$ ipython --no-banner

In [1]: import numpy as np

In [2]: from numpy import linalg as LA

In [3]: np.set_printoptions(precision=3, suppress=True, linewidth=120)

In [4]: rnd = lambda a: np.round(a, 3) + 0

In [5]: other = np.array([[-2, -1, -2, 1, -2, 2],
   ...:     [-2, 1, 1, -1, 2, -2],
   ...:     [1, 0, -2, -1, -2, 1],
   ...:     [-1, 2, -2, 0, -2, 2],
   ...:     [-2, -1, -2, -1, -2, 2]])

In [6]: F = other.T @ other

In [7]: print(F)
[[ 14   0   6   1   4  -5]
 [  0   7   1  -1   2  -2]
 [  6   1  17   1  18 -16]
 [  1  -1   1   4   0   1]
 [  4   2  18   0  20 -18]
 [ -5  -2 -16   1 -18  17]]

In [8]: rng = np.random.default_rng(82302)

In [9]: other = F + rng.integers(-2, 3, (6, 5)) @ rng.integers(-2, 3, (5, 6))

In [10]: print(other)
[[ 20   7   4  -2   6  -6]
 [  7   7  -5  -4   5   0]
 [  3  -4  19   2  16 -18]
 [  4   3   2   3  -1   0]
 [ 16   3  10  -8  19 -19]
 [ -2  -6 -22  -2 -15  17]]

In [11]: print(other - F)
[[ 6  7 -2 -3  2 -1]
 [ 7  0 -6 -3  3  2]
 [-3 -5  2  1 -2 -2]
 [ 3  4  1 -1 -1 -1]
 [12  1 -8 -8 -1 -1]
 [ 3 -4 -6 -3  3  0]]

In [12]: print(rnd(LA.svd(other - F, compute_uv=False)))
[22.067 10.568  5.828  2.416  1.253  0.   ]

In [13]: print(LA.matrix_rank(other - F, tol=1e-8))
5

In [14]: print(np.abs(other - F).sum(axis=1))
[21 21 15 11 31 19]

In [15]: Uu, sv, Vt = LA.svd(F)

In [16]: print(np.argmax(sv[:-1] / (sv[1:] + 1e-6)) + 1)
5

In [17]: other = Uu[:, :5] @ np.diag(sv[:5]) @ Vt[:5]

In [18]: print(LA.matrix_rank(F, rtol=0.05))
4

In [19]: print(np.allclose(F[:-1].T @ LA.lstsq(F[:-1].T, F[-1])[0], F[-1]))
True

In [20]: print(rnd(F @ LA.pinv(F) @ F))
[[ 14.   0.   6.   1.   4.  -5.]
 [  0.   7.   1.  -1.   2.  -2.]
 [  6.   1.  17.   1.  18. -16.]
 [  1.  -1.   1.   4.   0.   1.]
 [  4.   2.  18.   0.  20. -18.]
 [ -5.  -2. -16.   1. -18.  17.]]

In [21]: print(np.abs(np.diag(LA.qr(F)[1])) > 1e-9)
[ True  True  True  True  True False]

In [22]: data = np.loadtxt("layer15.csv", delimiter=",")

In [23]: print(rnd(data))
[[0.4   0.2   0.    0.2   0.2  ]
 [0.    0.333 0.333 0.333 0.   ]
 [0.    0.5   0.5   0.    0.   ]
 [0.    0.    0.    1.    0.   ]
 [0.25  0.25  0.    0.    0.5  ]]

In [24]: # null space of dimension 1

In [25]: other = data + rng.integers(-2, 3, (5, 4)) @ rng.integers(-2, 3, (4, 5))

In [26]: print(rnd(other))
[[ 0.4    2.2    6.     1.2    1.2  ]
 [ 2.     4.333 -1.667 -4.667  5.   ]
 [ 1.     4.5    2.5   -3.     4.   ]
 [-3.     4.    -2.    -3.     3.   ]
 [-1.75  -1.75  -6.     0.    -1.5  ]]

In [27]: print(rnd(other - data))
[[ 0.  2.  6.  1.  1.]
 [ 2.  4. -2. -5.  5.]
 [ 1.  4.  2. -3.  4.]
 [-3.  4. -2. -4.  3.]
 [-2. -2. -6.  0. -2.]]

In [28]: rk = LA.matrix_rank(data)

In [29]: print(rk)
4

In [30]: ns = LA.svd(data)[2][rk:].T

In [31]: print(rnd(ns @ ns.T))
[[ 0.05 -0.15  0.15  0.    0.05]
 [-0.15  0.45 -0.45  0.   -0.15]
 [ 0.15 -0.45  0.45  0.    0.15]
 [ 0.    0.    0.    0.    0.  ]
 [ 0.05 -0.15  0.15  0.    0.05]]

In [32]: print(rnd(data @ ns))
[[0.]
 [0.]
 [0.]
 [0.]
 [0.]]

In [33]: print(np.allclose(data @ ns, 0))
True

In [34]: print(LA.matrix_rank(data.T @ data), LA.matrix_rank(data @ data.T))
4 4

In [35]: print([round(float(x), 3) for x in LA.svd(data, compute_uv=False)[:3]])
[1.121, 0.865, 0.661]

In [36]: print(np.argsort(-LA.norm(data, axis=0).round(6), kind="stable")[:3])
[3 1 2]

In [37]: print(rnd(LA.norm(data, 2) / LA.norm(data)))
0.71

In [38]: print(rnd(np.sort(np.abs(LA.eigvals(data)))[::-1]))
[1.    0.833 0.679 0.221 0.   ]

In [39]: print(data.sum(axis=1))
[1. 1. 1. 1. 1.]

In [40]: pr = np.eye(5)[1]

In [41]: for _ in range(4):
    ...:     pr = pr @ data
    ...:     print(pr.round(3))
    ...: 
[0.    0.333 0.333 0.333 0.   ]
[0.    0.278 0.278 0.444 0.   ]
[0.    0.231 0.231 0.537 0.   ]
[0.    0.193 0.193 0.614 0.   ]

In [42]: feats = np.loadtxt("run10.csv", delimiter=",")

In [43]: print(feats)
[[ 1.  0.  0.]
 [ 0. -1. -3.]
 [ 0.  2.  0.]]

In [44]: T = np.stack([feats, -2 * feats, feats[::-1]])

In [45]: print(np.einsum("bij,cij->bc", T, T))
[[ 15. -30.  10.]
 [-30.  60. -20.]
 [ 10. -20.  15.]]

In [46]: print(LA.matrix_rank(T.reshape(3, -1)))
2

In [47]: print(LA.matrix_rank(T))
[3 3 3]

In [48]: print((T @ feats.T).shape)
(3, 3, 3)

In [49]: print(T.shape)
(3, 3, 3)

In [50]: t = np.radians(30)

In [51]: R = np.eye(3)

In [52]: R[1, 1] = R[0, 0] = np.cos(t)

In [53]: R[1, 0], R[0, 1] = -np.sin(t), np.sin(t)

In [54]: print(rnd(R))
[[ 0.866  0.5    0.   ]
 [-0.5    0.866  0.   ]
 [ 0.     0.     1.   ]]

In [55]: other = feats @ R.T

In [56]: print(rnd(LA.svd(feats, compute_uv=False)), rnd(LA.svd(other, compute_uv=False)))
[3.257 1.842 1.   ] [3.257 1.842 1.   ]

In [57]: print(rnd(np.abs(other - feats).max(axis=0)))
[1.  0.5 0. ]
